In [1]: import numpy as np

In [2]: from numpy import linalg as LA

In [3]: np.set_printoptions(precision=2, suppress=True, linewidth=100)

In [4]: rnd = lambda a: np.round(a, 2) + 0

In [5]: arr = np.load("sample12.npy")

In [6]: arr
Out[6]: 
array([[-4.55,  6.36, -1.94,  3.42,  4.84],
       [-4.02, -1.86,  6.66,  4.53, -3.93],
       [-1.24,  1.45, -0.17, -9.8 , -0.57],
       [ 3.67, -5.13,  4.57,  1.75,  6.02],
       [-1.76, -0.51, -8.29,  4.58,  2.62],
       [ 3.66, -1.13,  3.55, -7.83, -3.38],
       [ 4.17, -0.57, -6.59, -5.99, -1.72],
       [-2.42, -1.2 , -3.34, -0.7 ,  9.  ],
       [-3.15,  3.77,  3.8 ,  7.29, -2.87],
       [ 1.28, -5.4 ,  5.95, -2.08,  5.43],
       [ 1.  , -7.94,  4.56, -3.45, -1.79],
       [-2.67,  0.21,  7.8 , -3.84, -4.15],
       [ 3.41, -2.47,  4.76, -7.61, -1.29],
       [-1.04, -0.18, -3.32,  8.58, -3.78],
       [-5.18, -5.63,  0.79, -5.64, -3.02],
       [ 7.86, -1.09, -2.68,  5.42,  0.74],
       [ 3.99,  2.69,  6.3 ,  4.45, -4.17],
       [-2.81,  3.54, -7.55,  4.64,  1.05],
       [ 4.77, -6.16,  4.19,  4.65, -0.3 ],
       [-7.62, -1.27,  5.05, -0.89, -3.74]])

In [7]: O, r_ = LA.qr(arr)

In [8]: print(rnd(O @ r_))
[[-4.55  6.36 -1.94  3.42  4.84]
 [-4.02 -1.86  6.66  4.53 -3.93]
 [-1.24  1.45 -0.17 -9.8  -0.57]
 [ 3.67 -5.13  4.57  1.75  6.02]
 [-1.76 -0.51 -8.29  4.58  2.62]
 [ 3.66 -1.13  3.55 -7.83 -3.38]
 [ 4.17 -0.57 -6.59 -5.99 -1.72]
 [-2.42 -1.2  -3.34 -0.7   9.  ]
 [-3.15  3.77  3.8   7.29 -2.87]
 [ 1.28 -5.4   5.95 -2.08  5.43]
 [ 1.   -7.94  4.56 -3.45 -1.79]
 [-2.67  0.21  7.8  -3.84 -4.15]
 [ 3.41 -2.47  4.76 -7.61 -1.29]
 [-1.04 -0.18 -3.32  8.58 -3.78]
 [-5.18 -5.63  0.79 -5.64 -3.02]
 [ 7.86 -1.09 -2.68  5.42  0.74]
 [ 3.99  2.69  6.3   4.45 -4.17]
 [-2.81  3.54 -7.55  4.64  1.05]
 [ 4.77 -6.16  4.19  4.65 -0.3 ]
 [-7.62 -1.27  5.05 -0.89 -3.74]]

In [9]: print(np.allclose(r_.T @ r_, arr.T @ arr))
True

In [10]: print(rnd(np.trace(O @ O.T)))
5.0
